% python3 -q
>>> import numpy as np
>>> np.set_printoptions(precision=3, suppress=True, linewidth=100)
>>> E = np.load("a.npy")
>>> E
array([[ 2,  1, -2, -2,  1,  0],
       [ 1,  0, -1, -1, -1,  3],
       [-3, -2,  3, -3, -3,  2]])
>>> cov = E.T @ E
>>> cov
array([[ 14,   8, -14,   4,  10,  -3],
       [  8,   5,  -8,   4,   7,  -4],
       [-14,  -8,  14,  -4, -10,   3],
       [  4,   4,  -4,  14,   8,  -9],
       [ 10,   7, -10,   8,  11,  -9],
       [ -3,  -4,   3,  -9,  -9,  13]])
>>> np.linalg.matrix_rank(cov)
np.int64(3)
>>> (E @ E.T).shape
(3, 3)
>>> rng = np.random.default_rng(34)
>>> Y = E + rng.integers(-2, 3, (3, 2)) @ rng.integers(-2, 3, (2, 6))
>>> Y
array([[10, -5,  4, -6,  3, -2],
       [ 1,  2,  1,  3,  1,  1],
       [ 3, -6,  8, -5, -1,  0]])
>>> Y - E
array([[ 8, -6,  6, -4,  2, -2],
       [ 0,  2,  2,  4,  2, -2],
       [ 6, -4,  5, -2,  2, -2]])
>>> r0, g = Y[1], Y[2]
>>> r0 @ r0
np.int64(17)
>>> r0 @ g
np.int64(-17)
>>> p = (r0 @ g) / (r0 @ r0) * r0
>>> (g - p) @ r0
np.float64(0.0)
>>> np.outer(r0, g)
array([[  3,  -6,   8,  -5,  -1,   0],
       [  6, -12,  16, -10,  -2,   0],
       [  3,  -6,   8,  -5,  -1,   0],
       [  9, -18,  24, -15,  -3,   0],
       [  3,  -6,   8,  -5,  -1,   0],
       [  3,  -6,   8,  -5,  -1,   0]])
>>> g - p
array([ 4., -4.,  9., -2.,  0.,  1.])
>>> X = np.load("sample2.npy")
>>> X
array([[ -4.028, -16.887,  -7.288,   2.514],
       [  0.668,  31.648,  -1.219,  -4.859],
       [  8.823, -14.378,  -9.831,  16.981],
       [ -9.29 , -30.101, -10.081,   3.201],
       [-14.708, -25.893,   5.294,  12.066],
       [-14.941,  26.047,  -1.894, -17.452],
       [  1.776,  -4.127,  -3.296,  -2.092],
       [  3.3  , -17.18 ,  11.396,  11.285],
       [ 17.775,  14.737,   8.847,  -3.707],
       [ 14.317,  18.494, -23.855, -11.325],
       [ -1.943,   0.591,  -5.737,  28.494],
       [ 11.121,  33.805,   3.942,  12.319],
       [ 21.913, -26.991,   0.389, -19.117],
       [ 13.295,   2.14 ,  -4.923,   0.824],
       [ -7.368,  16.116,   4.345,   0.984],
       [-12.307,   3.472,  -6.911,  -3.522],
       [ 16.779,   4.938,   3.1  ,   0.078],
       [ 11.229,   8.507,  -1.582,  -2.75 ],
       [ 10.135,   1.835,   7.385,  -3.194],
       [-15.78 ,  20.353,  -0.095,   8.976],
       [ 16.457,  15.329,  -7.621,  -8.575]])
>>> t = np.radians(60)
>>> Rm = np.eye(4)
>>> Rm[3, 3] = Rm[0, 0] = np.cos(t)
>>> Rm[3, 0], Rm[0, 3] = -np.sin(t), np.sin(t)
>>> Rm
array([[ 0.5  ,  0.   ,  0.   ,  0.866],
       [ 0.   ,  1.   ,  0.   ,  0.   ],
       [ 0.   ,  0.   ,  1.   ,  0.   ],
       [-0.866,  0.   ,  0.   ,  0.5  ]])
>>> Y = X @ Rm.T
>>> np.round(np.linalg.det(Rm), 3), np.trace(Rm)
(np.float64(1.0), np.float64(3.0))
>>> np.allclose(X @ X.T, Y @ Y.T)
True
>>> np.linalg.svd(X, compute_uv=False), np.linalg.svd(Y, compute_uv=False)
(array([87.812, 58.647, 46.304, 36.092]), array([87.812, 58.647, 46.304, 36.092]))
>>> Y = np.c_[X[:, :2] @ np.array([[-2, -5], [1, 1]]), np.array([-1, 0, 0, -3, -2, -1, 0, -2, -1, -3, 0, 0, 3, -2, 2, 1, -3, -1, 1, -2, 2])]
>>> Y
array([[  -8.831,    3.253,   -1.   ],
       [  30.312,   28.308,    0.   ],
       [ -32.024,  -58.493,    0.   ],
       [ -11.521,   16.349,   -3.   ],
       [   3.523,   47.647,   -2.   ],
       [  55.929,  100.752,   -1.   ],
       [  -7.679,  -13.007,    0.   ],
       [ -23.78 ,  -33.68 ,   -2.   ],
       [ -20.813,  -74.138,   -1.   ],
       [ -10.14 ,  -53.091,   -3.   ],
       [   4.477,   10.306,    0.   ],
       [  11.563,  -21.8  ,    0.   ],
       [ -70.817, -136.556,    3.   ],
       [ -24.45 ,  -64.335,   -2.   ],
       [  30.852,   52.956,    2.   ],
       [  28.086,   65.007,    1.   ],
       [ -28.62 ,  -78.957,   -3.   ],
       [ -13.951,  -47.638,   -1.   ],
       [ -18.435,  -48.84 ,    1.   ],
       [  51.913,   99.253,   -2.   ],
       [ -17.585,  -66.956,    2.   ]])
>>> np.linalg.matrix_rank(np.c_[X, Y])
np.int64(5)
>>> np.linalg.matrix_rank(Y)
np.int64(3)
>>> x0 = np.array([0, 3, 7, 1])
>>> X @ np.eye(4)[3]
array([  2.514,  -4.859,  16.981,   3.201,  12.066, -17.452,  -2.092,  11.285,  -3.707, -11.325,
        28.494,  12.319, -19.117,   0.824,   0.984,  -3.522,   0.078,  -2.75 ,  -3.194,   8.976,
        -8.575])
>>> np.sign((X @ x0).round(6))
array([-1.,  1., -1., -1., -1.,  1., -1.,  1.,  1., -1., -1.,  1., -1., -1.,  1., -1.,  1.,  1.,
        1.,  1., -1.])
>>> lab = X[:, 0] > np.median(X[:, 0])
>>> r0 = X[lab].mean(axis=0) - X[~lab].mean(axis=0)
>>> lab.astype(int)
array([0, 0, 1, 0, 0, 0, 0, 0, 1, 1, 0, 1, 1, 1, 0, 0, 1, 1, 1, 0, 1])
>>> np.argsort(-np.abs(r0).round(6), kind="stable")
array([0, 1, 3, 2])
>>> r0
array([20.968,  5.474, -1.007, -5.446])
>>> d = np.linalg.norm(X[:, None] - X[None], axis=-1)
>>> (d + 1e9 * np.eye(21)).round(6).argmin(axis=1)
array([ 3, 14,  0,  0,  3,  1, 13,  4, 16, 20,  2,  1,  6, 17, 19,  6, 17, 13, 16, 14, 17])
>>> d.mean(axis=1).argmax()
np.int64(12)
>>> np.unravel_index(d.round(6).argmax(), d.shape)
(np.int64(11), np.int64(12))
>>> d[:5, :5]
array([[ 0.   , 49.688, 19.678, 14.511, 21.088],
       [49.688,  0.   , 52.307, 63.684, 62.26 ],
       [19.678, 52.307,  0.   , 27.663, 30.647],
       [14.511, 63.684, 27.663,  0.   , 19.027],
       [21.088, 62.26 , 30.647, 19.027,  0.   ]])
>>> np.linalg.matrix_rank(d ** 2)
np.int64(6)
>>> d[15].round(6).argsort(kind="stable")[:4]
array([15,  6, 14, 19])
